In [1]: import numpy as np

In [2]: from numpy import linalg as LA

In [3]: np.set_printoptions(precision=3, suppress=True, linewidth=200)

In [4]: F = np.load("m.npy")

In [5]: F
Out[5]: 
array([[  9,  -9, -18,   0,  -9,  24],
       [ -9,   9,  18,   0,   9, -24],
       [-18,  18,  36,   0,  18, -48],
       [  0,   0,   0,   0,   0,   0],
       [ -9,   9,  18,   0,   9, -24],
       [ 24, -24, -48,   0, -24,  64]])

In [6]: Uu, sv, Vt = LA.svd(F)

In [7]: print(np.argmax(sv[:-1] / (sv[1:] + 1e-6)) + 1)
1

In [8]: other = Uu[:, :1] @ np.diag(sv[:1]) @ Vt[:1]

In [9]: LA.matrix_rank(other)
Out[9]: np.int64(1)

In [10]: other
Out[10]: 
array([[  9.,  -9., -18.,   0.,  -9.,  24.],
       [ -9.,   9.,  18.,   0.,   9., -24.],
       [-18.,  18.,  36.,   0.,  18., -48.],
       [  0.,   0.,   0.,   0.,   0.,   0.],
       [ -9.,   9.,  18.,   0.,   9., -24.],
       [ 24., -24., -48.,   0., -24.,  64.]])

In [11]: print(round(LA.norm(F - other, 2), 3), np.round(sv[1], 3))
0.0 0.0

In [12]: round(float(np.abs(F - other).max()), 3)
Out[12]: 0.0

In [13]: Uu, sv, Vt = LA.svd(F, full_matrices=False)

In [14]: sv.round(3) + 0
Out[14]: array([127.,   0.,   0.,   0.,   0.,   0.])

In [15]: LA.cond(F) > 100
Out[15]: np.True_

In [16]: LA.matrix_rank(F, rtol=0.1)
Out[16]: np.int64(1)

In [17]: np.unique(F.round(6), axis=0).shape
Out[17]: (5, 6)

In [18]: np.allclose(F[:-1].T @ LA.lstsq(F[:-1].T, F[-1])[0], F[-1])
Out[18]: True

In [19]: print(LA.lstsq(F[:-1].T, F[-1])[2])
1

In [20]: round(np.trace(LA.pinv(F) @ F), 3)
Out[20]: np.float64(1.0)

In [21]: np.abs(np.diag(LA.qr(F)[1])) > 1e-9
Out[21]: array([ True, False, False, False, False, False])

In [22]: data = 5 * np.eye(10) + np.eye(10, k=1)

In [23]: data
Out[23]: 
array([[5., 1., 0., 0., 0., 0., 0., 0., 0., 0.],
       [0., 5., 1., 0., 0., 0., 0., 0., 0., 0.],
       [0., 0., 5., 1., 0., 0., 0., 0., 0., 0.],
       [0., 0., 0., 5., 1., 0., 0., 0., 0., 0.],
       [0., 0., 0., 0., 5., 1., 0., 0., 0., 0.],
       [0., 0., 0., 0., 0., 5., 1., 0., 0., 0.],
       [0., 0., 0., 0., 0., 0., 5., 1., 0., 0.],
       [0., 0., 0., 0., 0., 0., 0., 5., 1., 0.],
       [0., 0., 0., 0., 0., 0., 0., 0., 5., 1.],
       [0., 0., 0., 0., 0., 0., 0., 0., 0., 5.]])

In [24]: ang = np.radians(15)

In [25]: Rm = np.eye(6)

In [26]: Rm[3, 3] = Rm[0, 0] = np.cos(ang)

In [27]: Rm[3, 0], Rm[0, 3] = -np.sin(ang), np.sin(ang)

In [28]: print(Rm)
[[ 0.966  0.     0.     0.259  0.     0.   ]
 [ 0.     1.     0.     0.     0.     0.   ]
 [ 0.     0.     1.     0.     0.     0.   ]
 [-0.259  0.     0.     0.966  0.     0.   ]
 [ 0.     0.     0.     0.     1.     0.   ]
 [ 0.     0.     0.     0.     0.     1.   ]]

In [29]: other = F @ Rm.T

In [30]: print(np.allclose(F @ F.T, other @ other.T))
True

In [31]: np.allclose(LA.norm(F, axis=1), LA.norm(other, axis=1))
Out[31]: True

In [32]: np.round(LA.svd(F, compute_uv=False), 3) + 0, np.round(LA.svd(other, compute_uv=False), 3) + 0
Out[32]: 
(array([127.,   0.,   0.,   0.,   0.,   0.]),
 array([127.,   0.,   0.,   0.,   0.,   0.]))

In [33]: u = np.array([2, 1, 1, 1, 3, 2, 2, 2, 0, 1])

In [34]: other = data + np.outer(u, np.eye(10)[5])

In [35]: print(LA.matrix_rank(other - data))
1

In [36]: LA.matrix_rank(LA.inv(other) - LA.inv(data), tol=1e-8)
Out[36]: np.int64(1)

In [37]: x = np.array([0, 1, 2, 1, 2, 0, 1, 1, 1, 2])

In [38]: h = np.maximum(data @ x, 0)

In [39]: np.maximum(data @ (3 * x), 0)
Out[39]: array([ 3., 21., 33., 21., 30.,  3., 18., 18., 21., 30.])

In [40]: ang = np.radians(120)

In [41]: Rm = np.eye(10)

In [42]: Rm[1, 1] = Rm[5, 5] = np.cos(ang)

In [43]: Rm[1, 5], Rm[5, 1] = -np.sin(ang), np.sin(ang)

In [44]: print(Rm)
[[ 1.     0.     0.     0.     0.     0.     0.     0.     0.     0.   ]
 [ 0.    -0.5    0.     0.     0.    -0.866  0.     0.     0.     0.   ]
 [ 0.     0.     1.     0.     0.     0.     0.     0.     0.     0.   ]
 [ 0.     0.     0.     1.     0.     0.     0.     0.     0.     0.   ]
 [ 0.     0.     0.     0.     1.     0.     0.     0.     0.     0.   ]
 [ 0.     0.866  0.     0.     0.    -0.5    0.     0.     0.     0.   ]
 [ 0.     0.     0.     0.     0.     0.     1.     0.     0.     0.   ]
 [ 0.     0.     0.     0.     0.     0.     0.     1.     0.     0.   ]
 [ 0.     0.     0.     0.     0.     0.     0.     0.     1.     0.   ]
 [ 0.     0.     0.     0.     0.     0.     0.     0.     0.     1.   ]]

In [45]: other = data @ Rm.T

In [46]: other
Out[46]: 
array([[ 5.   , -0.5  ,  0.   ,  0.   ,  0.   ,  0.866,  0.   ,  0.   ,  0.   ,  0.   ],
       [ 0.   , -2.5  ,  1.   ,  0.   ,  0.   ,  4.33 ,  0.   ,  0.   ,  0.   ,  0.   ],
       [ 0.   ,  0.   ,  5.   ,  1.   ,  0.   ,  0.   ,  0.   ,  0.   ,  0.   ,  0.   ],
       [ 0.   ,  0.   ,  0.   ,  5.   ,  1.   ,  0.   ,  0.   ,  0.   ,  0.   ,  0.   ],
       [ 0.   , -0.866,  0.   ,  0.   ,  5.   , -0.5  ,  0.   ,  0.   ,  0.   ,  0.   ],
       [ 0.   , -4.33 ,  0.   ,  0.   ,  0.   , -2.5  ,  1.   ,  0.   ,  0.   ,  0.   ],
       [ 0.   ,  0.   ,  0.   ,  0.   ,  0.   ,  0.   ,  5.   ,  1.   ,  0.   ,  0.   ],
       [ 0.   ,  0.   ,  0.   ,  0.   ,  0.   ,  0.   ,  0.   ,  5.   ,  1.   ,  0.   ],
       [ 0.   ,  0.   ,  0.   ,  0.   ,  0.   ,  0.   ,  0.   ,  0.   ,  5.   ,  1.   ],
       [ 0.   ,  0.   ,  0.   ,  0.   ,  0.   ,  0.   ,  0.   ,  0.   ,  0.   ,  5.   ]])

In [47]: LA.svd(data, compute_uv=False), LA.svd(other, compute_uv=False)
Out[47]: 
(array([5.965, 5.862, 5.697, 5.479, 5.22 , 4.939, 4.657, 4.397, 4.186, 4.048]),
 array([5.965, 5.862, 5.697, 5.479, 5.22 , 4.939, 4.657, 4.397, 4.186, 4.048]))

In [48]: np.abs(other - data).max(axis=0)
Out[48]: array([0. , 7.5, 0. , 0. , 0. , 7.5, 0. , 0. , 0. , 0. ])

In [49]: W = np.array([[-3, 5, 3, -2, 5],
    ...:     [2, -3, 5, -5, 4],
    ...:     [-3, -1, -4, -4, 0],
    ...:     [-3, 2, 2, 3, 5],
    ...:     [1, 2, -2, -3, 0],
    ...:     [-5, 4, 3, 4, 3],
    ...:     [2, -3, -4, -4, -1],
    ...:     [4, -3, 3, 3, 3],
    ...:     [1, -1, -3, 4, 5],
    ...:     [1, -3, -5, 1, 1]])

In [50]: c = np.array([-1, -1, -2, 1, 2])

In [51]: H = np.maximum(data @ W + c, 0)

In [52]: print(H)
[[ 0. 21. 18.  0. 31.]
 [ 6.  0. 19.  0. 22.]
 [ 0.  0.  0.  0.  7.]
 [ 0. 11.  6. 13. 27.]
 [ 0. 13.  0.  0.  5.]
 [ 0. 16.  9. 17. 16.]
 [13.  0.  0.  0.  0.]
 [20.  0. 10. 20. 22.]
 [ 5.  0.  0. 22. 28.]
 [ 4.  0.  0.  6.  7.]]

In [53]: cent = np.array([[1, 0, 2], [2, 3, 0], [2, 2, 3], [1, 0, 0], [1, 1, 3]])

In [54]: (H @ cent).round(6).argmax(axis=1)
Out[54]: array([2, 2, 2, 2, 1, 0, 2, 2, 2, 2])

In [55]: H @ cent
Out[55]: 
array([[109., 130., 147.],
       [ 66.,  60., 135.],
       [  7.,   7.,  21.],
       [ 74.,  72.,  99.],
       [ 31.,  44.,  15.],
       [ 83.,  82.,  75.],
       [ 13.,   0.,  26.],
       [ 82.,  42., 136.],
       [ 55.,  28.,  94.],
       [ 17.,   7.,  29.]])

In [56]: X = np.load("layer5.npy")

In [57]: X
Out[57]: 
array([[-2, -2,  2, -2, -2, -1,  0,  1],
       [ 0, -2, -2,  0, -2, -2,  0,  1],
       [ 0,  0, -1, -2, -2, -1, -1, -2],
       [ 0,  0,  0, -2,  0, -2, -2, -1],
       [ 0,  0,  0,  0, -2, -1,  1,  1],
       [ 0,  0,  0,  0,  0, -2,  0,  2],
       [ 0,  0,  0,  0,  0,  0,  0, -2],
       [ 0,  0,  0,  0,  0,  0,  0, -1]])

In [58]: W = np.array([[-2, -3, 1, 1, 3],
    ...:     [1, 0, 3, 0, 1],
    ...:     [1, 3, 1, -3, -1],
    ...:     [1, 2, -1, -1, 0],
    ...:     [-3, -2, 2, 2, -1],
    ...:     [1, 1, 2, 0, 1],
    ...:     [1, -1, 3, 2, -3],
    ...:     [-3, -2, 3, 0, 2]])

In [59]: c = np.array([1, 1, -1, -2, 1])

In [60]: H = np.maximum(X @ W + c, 0)

In [61]: LA.matrix_rank(H)
Out[61]: np.int64(4)

In [62]: H
Out[62]: 
array([[ 5, 10,  0,  0,  0],
       [ 0,  0,  0,  0,  3],
       [ 8,  2,  0,  0,  2],
       [ 0,  0,  0,  0,  3],
       [ 4,  1,  0,  0,  1],
       [ 0,  0,  1,  0,  3],
       [ 7,  5,  0,  0,  0],
       [ 4,  3,  0,  0,  0]])

In [63]: print((H > 0).mean(axis=0))
[0.625 0.625 0.125 0.    0.625]

In [64]: cent = np.array([[-2, -2, 3], [-1, -1, 2], [-1, 2, 2], [-3, 1, 1], [3, 0, -2]])

In [65]: W @ cent
Out[65]: 
array([[ 12,  10, -15],
       [ -2,   4,   7],
       [  0,  -6,  10],
       [  0,  -7,   4],
       [ -3,  14,  -5],
       [ -2,   1,   7],
       [-19,   7,  15],
       [ 11,  14, -11]])

In [66]: rng = np.random.default_rng(84)

In [67]: labels = rng.permutation(8)

In [68]: labels
Out[68]: array([0, 7, 2, 4, 3, 5, 1, 6])

In [69]: other = X[labels][:, labels]

In [70]: print(np.sort(np.abs(LA.eigvals(other))))
[0. 1. 1. 2. 2. 2. 2. 2.]

In [71]: J = np.loadtxt("run10.csv", delimiter=",")

In [72]: J
Out[72]: 
array([[  0.4,  -0.8,  -0.8,   2. ,  -0.9],
       [  0.1,   0.7,   0.2,  -0.1,  -0.3],
       [  0.1,   0.7,  -1. ,  -1.5,  -0.5],
       [  0.1,   0.3,  -0.1,  -1.2,   0.7],
       [ -1.5,   0.7,   0.5,   1.1,  -0.8],
       [-14. , -14. , -14. ,  22. ,  10. ],
       [  1.3,  -0.3,  -0.5,   0. ,  -1.2],
       [  0.5,  -0.2,  -0.2,  -0.1,  -0.8],
       [ -1.4,  -0.1,  -1.1,  -1.9,  -0.2],
       [  1.1,   1. ,  -1. ,   1.2,  -1.4],
       [  0.3,  -1.9,  -1. ,  -0.7,  -0.5],
       [ -0.6,  -0.3,   1.3,   1.3,  -0.7],
       [  0.6,  -0.5,   0.4,   2.2,  -0.9],
       [ -1.2,   1. ,   1.4,   0.2,  -0.5],
       [ -0.8,  -0.4,   0. ,   0.1,  -1.9],
       [ -0.4,   1.4,  -1.8,  -2.1,  -0.2],
       [ -1.6,   0. ,   0.7,   0.2,   0.5],
       [  0. ,   1.2,   0. ,   0.7,  -0.5],
       [ -1.1,   1.3,  -1.4,  -0.8,   1.2],
       [ -0.8,   0. ,   1.4,  -0.6,   0.1],
       [ -0.5,   2.4,   0. ,   1.4,   0. ],
       [  0.3,  -0.8,  -0.9,  -0.1,   0.4],
       [ -0.4,   0.6,   0.3,  -0.6,  -0.4],
       [  0.1,  -0.3,  -0.7,  -0.3,  -0.1]])

In [73]: def softmax(z):
    ...:     e = np.exp(z - z.max(axis=-1, keepdims=True))
    ...:     return e / e.sum(axis=-1, keepdims=True)
    ...: 

In [74]: print(softmax(J[10]))
[0.454 0.05  0.124 0.167 0.204]

In [75]: softmax(J).sum(axis=1)
Out[75]: array([1., 1., 1., 1., 1., 1., 1., 1., 1., 1., 1., 1., 1., 1., 1., 1., 1., 1., 1., 1., 1., 1., 1., 1.])

In [76]: scores = J @ J.T / np.sqrt(5)

In [77]: softmax(scores).round(6).argmax(axis=1)
Out[77]: array([ 5, 20, 15, 15,  5,  5,  6,  6,  8,  9,  5,  5,  5, 13, 14, 15,  5, 20,  5, 19, 20,  5, 15,  5])

In [78]: softmax(scores)[10] @ J
Out[78]: array([-13.607, -13.626, -13.627,  21.375,   9.707])

In [79]: Uu, sv, Vt = LA.svd(J, full_matrices=False)

In [80]: print(np.round(Uu.T @ J @ Vt.T, 3) + 0)
[[34.375  0.     0.     0.     0.   ]
 [ 0.     5.866  0.     0.     0.   ]
 [ 0.     0.     4.984  0.     0.   ]
 [ 0.     0.     0.     4.242  0.   ]
 [ 0.     0.     0.     0.     3.287]]

In [81]: np.abs(Uu[:, 0]).round(6).argmax()
Out[81]: np.int64(5)

In [82]: (sv > 1e-8).sum()
Out[82]: np.int64(5)

In [83]: E = np.array([[2.0, -6.0, 2.0, 2.0],
    ...:     [0.0, -4.0, 2.0, 2.0],
    ...:     [0.0, 0.0, 2.0, 0.0],
    ...:     [0.0, -4.0, 4.0, 2.0]])

In [84]: round(float(LA.norm(E, 2) / LA.norm(E)), 3)
Out[84]: 0.957

In [85]: np.argsort(-LA.norm(E, axis=0).round(6), kind="stable")[:3]
Out[85]: array([1, 2, 3])

In [86]: [round(float(x), 3) for x in LA.svd(E, compute_uv=False)[:3]]
Out[86]: [10.129, 2.828, 1.185]

In [87]: LA.cond(E) > 100
Out[87]: np.True_

In [88]: print(np.unique(E.round(6), axis=0).shape)
(4, 4)

In [89]: print(round(float(np.trace(LA.pinv(E) @ E)), 3))
3.0

In [90]: print(LA.lstsq(E[:-1].T, E[-1])[2])
3

In [91]: np.allclose(E[:-1].T @ LA.lstsq(E[:-1].T, E[-1])[0], E[-1])
Out[91]: True

In [92]: M = np.load("case5.npy")

In [93]: M
Out[93]: 
array([[ -1,   2,   0,   5,  -5,   0,  -3,  -4,  -3],
       [ -3,   4,   0,   2,  -1,   4,  -2,  -6,  -5],
       [ -4,   8,   4,   3,   0,  -1,  -3,  -7,  -3],
       [ -6,   7,   5,   5,   0,   0,  -6, -11,   1],
       [ -8,   9,   2,   3,   1,   3,  -5, -16,   0],
       [-12,   4,   0,  -2,   0,   0,   0, -17,   0],
       [-12,   2,   1,   1,  -2,  -3,   1, -16,   0],
       [-15,   7,   4,  -3,  -1,   2,   4, -15,  -1],
       [-18,   2,  -1,  -7,  -2,   7,   4, -20,  -3],
       [-17,   0,   3, -11,   1,   3,   3, -17,   2],
       [-21,  -1,  -1, -15,  -3,   2,  -2, -19,   2]])

In [94]: other = M[0, 0] * M[1:] - np.outer(M[1:, 0], M[0])

In [95]: other
Out[95]: 
array([[   0,    2,    0,   13,  -14,   -4,   -7,   -6,   -4],
       [   0,    0,   -4,   17,  -20,    1,   -9,   -9,   -9],
       [   0,    5,   -5,   25,  -30,    0,  -12,  -13,  -19],
       [   0,    7,   -2,   37,  -41,   -3,  -19,  -16,  -24],
       [   0,   20,    0,   62,  -60,    0,  -36,  -31,  -36],
       [   0,   22,   -1,   59,  -58,    3,  -37,  -32,  -36],
       [   0,   23,   -4,   78,  -74,   -2,  -49,  -45,  -44],
       [   0,   34,    1,   97,  -88,   -7,  -58,  -52,  -51],
       [   0,   34,   -3,   96,  -86,   -3,  -54,  -51,  -53],
       [   0,   43,    1,  120, -102,   -2,  -61,  -65,  -65]])

In [96]: LA.matrix_rank(other), LA.matrix_rank(M)
Out[96]: (np.int64(8), np.int64(9))

In [97]: np.flatnonzero(~other.round(6).any(axis=1))
Out[97]: array([], dtype=int64)

In [98]: A = np.loadtxt("out17.csv", delimiter=",")

In [99]: print(A)
[[ 0.  0.  3. -1. -2.]
 [ 2.  3.  0. -2. -1.]
 [ 3.  3. -2.  3.  3.]
 [ 2.  3.  0. -2. -1.]
 [ 2.  1. -2. -2. -1.]]

In [100]: # rows and columns are dependent

In [101]: other = A / np.sqrt((A ** 2).mean(axis=1, keepdims=True))

In [102]: print(LA.norm(other, axis=1))
[2.236 2.236 2.236 2.236 2.236]

In [103]: A - A.mean(axis=1, keepdims=True)
Out[103]: 
array([[ 0. ,  0. ,  3. , -1. , -2. ],
       [ 1.6,  2.6, -0.4, -2.4, -1.4],
       [ 1. ,  1. , -4. ,  1. ,  1. ],
       [ 1.6,  2.6, -0.4, -2.4, -1.4],
       [ 2.4,  1.4, -1.6, -1.6, -0.6]])

In [104]: LA.matrix_rank(A - A.mean(axis=1, keepdims=True))
Out[104]: np.int64(4)

In [105]: other[4]
Out[105]: array([ 1.195,  0.598, -1.195, -1.195, -0.598])
